% python3 -q
>>> import numpy as np
>>> np.set_printoptions(precision=3, suppress=True, linewidth=200)
>>> W0 = np.load("arr.npy")
>>> W0
array([[ 1.768, -3.812, -1.992,  1.367,  2.061,  0.134, -0.949,  6.744],
       [ 1.976, -0.594, -1.067,  2.68 ,  1.307, -1.967,  3.713, -1.047],
       [ 0.152,  2.003,  3.398, -3.071,  0.248,  3.384, -1.857, -1.96 ],
       [ 1.041, -3.776, -1.308, -0.926, -0.703,  0.937,  3.352, -2.255],
       [ 0.338, -2.092, -2.21 , -0.615,  3.717,  1.375, -1.437,  2.789],
       [-0.73 ,  1.323, -3.635, -0.138, -0.786,  2.145,  0.366,  0.143],
       [-0.887, -0.389, -2.778,  0.123, -1.038, -0.069, -4.077,  0.064],
       [ 2.023,  3.411,  1.111,  1.231, -0.919, -3.93 , -1.45 , -3.029],
       [ 0.062,  1.003, -0.055,  3.841,  0.812,  4.115, -0.431, -0.523],
       [-4.162, -3.19 ,  4.725,  2.252,  2.212, -1.078, -2.304,  0.291],
       [-1.003,  0.858,  4.684, -1.488,  4.253,  0.061,  1.078, -3.045],
       [-3.493, -1.743,  2.768,  2.751,  1.228, -2.739,  0.287, -0.736],
       [ 0.273,  0.399, -0.539,  0.401,  2.487, -2.111, -0.646,  0.534],
       [-2.515, -1.987,  1.604,  3.147,  2.839,  0.82 ,  0.447,  0.716],
       [-5.867, -0.55 ,  1.602,  1.606, -0.597, -0.763,  4.767,  1.755],
       [ 2.094, -1.13 ,  0.69 ,  0.241,  1.411,  2.871, -2.262,  1.003],
       [ 2.226,  0.86 ,  1.796, -0.628, -1.888, -0.13 , -1.157, -1.42 ],
       [-0.653,  0.037,  2.202,  0.095,  0.32 ,  0.227, -1.164, -0.383],
       [ 5.224,  0.839, -1.576, -1.453,  1.344,  1.47 , -1.41 , -1.579],
       [ 0.532,  0.611, -0.836,  0.741,  1.155, -1.181,  1.513,  0.418]])
>>> Z = W0[[19, 12]].astype(float)
>>> for _ in range(4):
...     labels = np.linalg.norm(W0[:, None] - Z, axis=-1).argmin(axis=1)
...     Z = np.array([W0[labels == j].mean(axis=0) for j in range(2)])
... 
>>> labels
array([1, 0, 1, 0, 1, 0, 1, 0, 0, 1, 1, 1, 1, 1, 0, 1, 0, 1, 0, 0])
>>> np.bincount(labels)
array([ 9, 11])
>>> A2 = np.array([[5, -4, -9],
...     [-8, -5, 0],
...     [3, 6, 1],
...     [5, 6, 1],
...     [5, -6, 2],
...     [-6, -3, -6],
...     [-6, 5, 8],
...     [7, 7, 0]])
>>> np.linalg.matrix_rank(W0 @ A2)
np.int64(3)
>>> Ac = (W0 - W0.mean(axis=0)) / W0.std(axis=0)
>>> Ac.std(axis=0)
array([1., 1., 1., 1., 1., 1., 1., 1.])
>>> beta = np.linalg.lstsq(np.delete(Ac, 1, axis=1), Ac[:, 1])[0]
>>> np.abs(beta).argmax()
np.int64(6)
>>> dist = np.linalg.norm(W0[:, None] - W0[None], axis=-1)
>>> np.flatnonzero(dist[3] < dist.mean() / 2)
array([3])
>>> dist.mean(axis=1).argmax()
np.int64(0)
>>> np.linalg.matrix_rank(dist ** 2)
np.int64(10)
>>> (dist + 1e9 * np.eye(20)).round(6).argmin(axis=1)
array([ 4, 19, 17,  1, 15, 19,  5, 16, 15, 11, 17,  9, 19, 11, 11, 17, 17, 16, 15, 12])
>>> dist.shape
(20, 20)
>>> labels = W0[:, 5] > np.median(W0[:, 5])
>>> r0 = W0[labels].mean(axis=0) - W0[~labels].mean(axis=0)
>>> labels.astype(int)
array([1, 0, 1, 1, 1, 1, 0, 0, 1, 0, 0, 0, 0, 1, 0, 1, 0, 1, 1, 0])
>>> np.argsort(-np.abs(r0).round(6), kind="stable")
array([5, 0, 2, 7, 1, 3, 6, 4])
>>> r0
array([ 1.516, -0.726, -1.435, -0.718,  0.306,  3.139, -0.707,  1.091])
>>> (((W0 - W0.mean(axis=0)) @ r0 > 0) == labels).mean()
np.float64(0.85)
>>> m1 = np.load("m.npy")
>>> m1
array([[-2., -1., -1.,  2., -1.,  0., -2.,  0.,  0.],
       [ 2., -2., -2.,  0.,  0.,  2., -1.,  2., -1.],
       [-2., -2.,  1.,  1., -1., -2.,  1.,  1.,  5.],
       [ 2., -1., -1.,  2.,  0., -1., -2., -1.,  1.],
       [ 1.,  2.,  1.,  0., -1.,  1.,  1.,  1.,  2.],
       [-2.,  1.,  1., -2.,  0.,  0.,  1., -2., -2.],
       [ 2.,  2.,  1., -1.,  0.,  1., -2., -2.,  4.],
       [-2.,  0.,  1.,  2., -1.,  0.,  0.,  0., -4.],
       [ 0.,  0.,  0.,  0.,  0.,  0.,  0.,  0.,  0.]])
>>> # rank 8
>>> m1 @ m1
array([[  3.,  -2.,  -2.,   1.,   4.,  -5.,   3.,  -2., -12.],
       [-14.,   6.,   3.,   3.,  -2.,  -1.,   0.,  -8., -24.],
       [  3.,   1.,   5.,   4.,   1.,  -7.,   0.,  -3.,  10.],
       [  0.,  -5.,  -7.,   9.,   0.,  -4.,  -5.,   1.,  -4.],
       [ -3.,  -6.,  -2.,   2.,  -2.,   2.,  -5.,   0.,  -1.],
       [  6.,   2.,   2., -12.,   3.,   3.,   6.,   3.,  14.],
       [ -6., -10.,  -7.,  -1.,  -1.,   1.,   2.,   8.,   0.],
       [  5.,  -4.,   0.,   1.,   2.,  -5.,   0.,  -2.,   5.],
       [  0.,   0.,   0.,   0.,   0.,   0.,   0.,   0.,   0.]])
>>> round(np.linalg.det(m1), 3)
np.float64(0.0)
>>> (m1 + m1.T) / 2
array([[-2. ,  0.5, -1.5,  2. ,  0. , -1. ,  0. , -1. ,  0. ],
       [ 0.5, -2. , -2. , -0.5,  1. ,  1.5,  0.5,  1. , -0.5],
       [-1.5, -2. ,  1. ,  0. ,  0. , -0.5,  1. ,  1. ,  2.5],
       [ 2. , -0.5,  0. ,  2. ,  0. , -1.5, -1.5,  0.5,  0.5],
       [ 0. ,  1. ,  0. ,  0. , -1. ,  0.5,  0.5,  0. ,  1. ],
       [-1. ,  1.5, -0.5, -1.5,  0.5,  0. ,  1. , -1. , -1. ],
       [ 0. ,  0.5,  1. , -1.5,  0.5,  1. , -2. , -1. ,  2. ],
       [-1. ,  1. ,  1. ,  0.5,  0. , -1. , -1. ,  0. , -2. ],
       [ 0. , -0.5,  2.5,  0.5,  1. , -1. ,  2. , -2. ,  0. ]])
>>> np.allclose(m1 @ m1.T, m1.T @ m1)
False
>>> np.linalg.matrix_power(m1, 4)
array([[ -39.,  -81.,  -68.,   61.,  -16.,    3.,  -40.,   30.,  -96.],
       [-157.,   94.,   42.,   43.,  -80.,   64.,  -53.,  -13.,  -10.],
       [ -50.,  -23.,  -22.,  145.,  -14.,  -71.,  -58.,  -40., -140.],
       [  60.,  -44.,  -86.,   92.,   -2.,   -4.,  -79.,   16.,  -37.],
       [ 117.,   24.,    7.,  -34.,   13.,   24.,   -7.,   28.,  182.],
       [ -16.,  -22.,   46., -121.,   25.,    8.,   93.,    5.,    2.],
       [ 138.,  -94.,  -56.,  -81.,    8.,   56.,    2.,  115.,  301.],
       [  25.,  -53.,  -43.,   64.,    5.,  -26.,  -30.,   12.,  -50.],
       [   0.,    0.,    0.,    0.,    0.,    0.,    0.,    0.,    0.]])
>>> assert m1 == m1.T
Traceback (most recent call last):
  File "<python-input-34>", line 1, in <module>
    assert m1 == m1.T
           ^^^^^^^^^^
ValueError: The truth value of an array with more than one element is ambiguous. Use a.any() or a.all()
>>> np.allclose(m1, m1.T)
False
